$ ipython --no-banner

In [1]: import numpy as np

In [2]: from numpy import linalg as LA

In [3]: np.set_printoptions(suppress=True, linewidth=200)

In [4]: A = np.loadtxt("w.csv", delimiter=",")

In [5]: A
Out[5]: 
array([[ 0.02,  0.  ,  0.16, -0.76,  0.19, -0.11,  0.01,  0.24,  0.26,  0.12, -0.16,  0.47, -0.11],
       [ 0.59, -0.05,  0.61,  0.35,  0.06, -0.42,  0.3 ,  0.85, -0.01, -0.77, -0.4 ,  0.81, -0.57],
       [-0.89, -0.53, -0.23, -0.74, -0.9 , -0.01, -0.02, -0.4 , -0.52,  0.2 , -0.21, -1.24,  0.64],
       [ 0.14, -0.58, -0.14,  0.24, -0.25, -0.1 ,  0.27,  0.28,  0.15,  0.24, -0.28,  0.45, -0.12],
       [-0.39, -0.24,  0.05, -0.33, -0.54, -0.51,  0.05,  0.34,  0.54,  0.7 , -0.44,  0.41,  0.22],
       [-0.21,  0.06, -0.15,  0.51, -0.26,  0.48, -0.6 , -0.28, -0.33,  0.07,  0.4 , -0.56,  0.04],
       [-0.41,  0.36, -0.55, -0.77, -0.07,  0.02,  0.53, -0.3 ,  0.04,  1.09,  0.03, -0.18,  0.51]])

In [6]: U, sigma, Vh = LA.svd(A, full_matrices=False)

In [7]: print(np.round(np.sqrt((sigma ** 2).sum()), 2), round(float(LA.norm(A)), 2))
4.18 4.18

In [8]: np.round(U.T @ U, 2) + 0
Out[8]: 
array([[1., 0., 0., 0., 0., 0., 0.],
       [0., 1., 0., 0., 0., 0., 0.],
       [0., 0., 1., 0., 0., 0., 0.],
       [0., 0., 0., 1., 0., 0., 0.],
       [0., 0., 0., 0., 1., 0., 0.],
       [0., 0., 0., 0., 0., 1., 0.],
       [0., 0., 0., 0., 0., 0., 1.]])

In [9]: (sigma > 1e-8).sum()
Out[9]: np.int64(7)

In [10]: np.round(np.abs(Vh[0]), 2)
Out[10]: array([0.39, 0.04, 0.25, 0.3 , 0.24, 0.11, 0.04, 0.32, 0.12, 0.36, 0.06, 0.51, 0.34])

In [11]: print(np.allclose(U * sigma @ Vh, A))
True

In [12]: sigma.round(2)
Out[12]: array([3.  , 2.09, 1.47, 1.03, 0.72, 0.5 , 0.35])

In [13]: np.round(A[4] @ A[5], 2)
Out[13]: np.float64(-0.86)

In [14]: round(float(LA.norm(A) ** 2 / LA.norm(A, 2) ** 2), 2)
Out[14]: 1.94

In [15]: LA.norm(A, axis=1).argmax()
Out[15]: np.int64(2)

In [16]: round(float(LA.norm(A, "nuc")), 2)
Out[16]: 9.17

In [17]: print(np.round(LA.norm(A, axis=1), 2))
[1.02 1.89 2.22 1.02 1.48 1.29 1.75]

In [18]: gram = A.T @ A

In [19]: LA.matrix_rank(gram)
Out[19]: np.int64(7)

In [20]: np.round(np.diag(gram), 2)
Out[20]: array([1.52, 0.81, 0.8 , 2.27, 1.28, 0.69, 0.81, 1.3 , 0.76, 2.39, 0.66, 3.13, 1.07])

In [21]: np.round(LA.eigvalsh(gram)[::-1], 2) + 0
Out[21]: array([9.  , 4.38, 2.16, 1.06, 0.51, 0.25, 0.13, 0.  , 0.  , 0.  , 0.  , 0.  , 0.  ])

In [22]: (A @ A.T).shape
Out[22]: (7, 7)

In [23]: np.allclose(gram, gram.T)
Out[23]: True
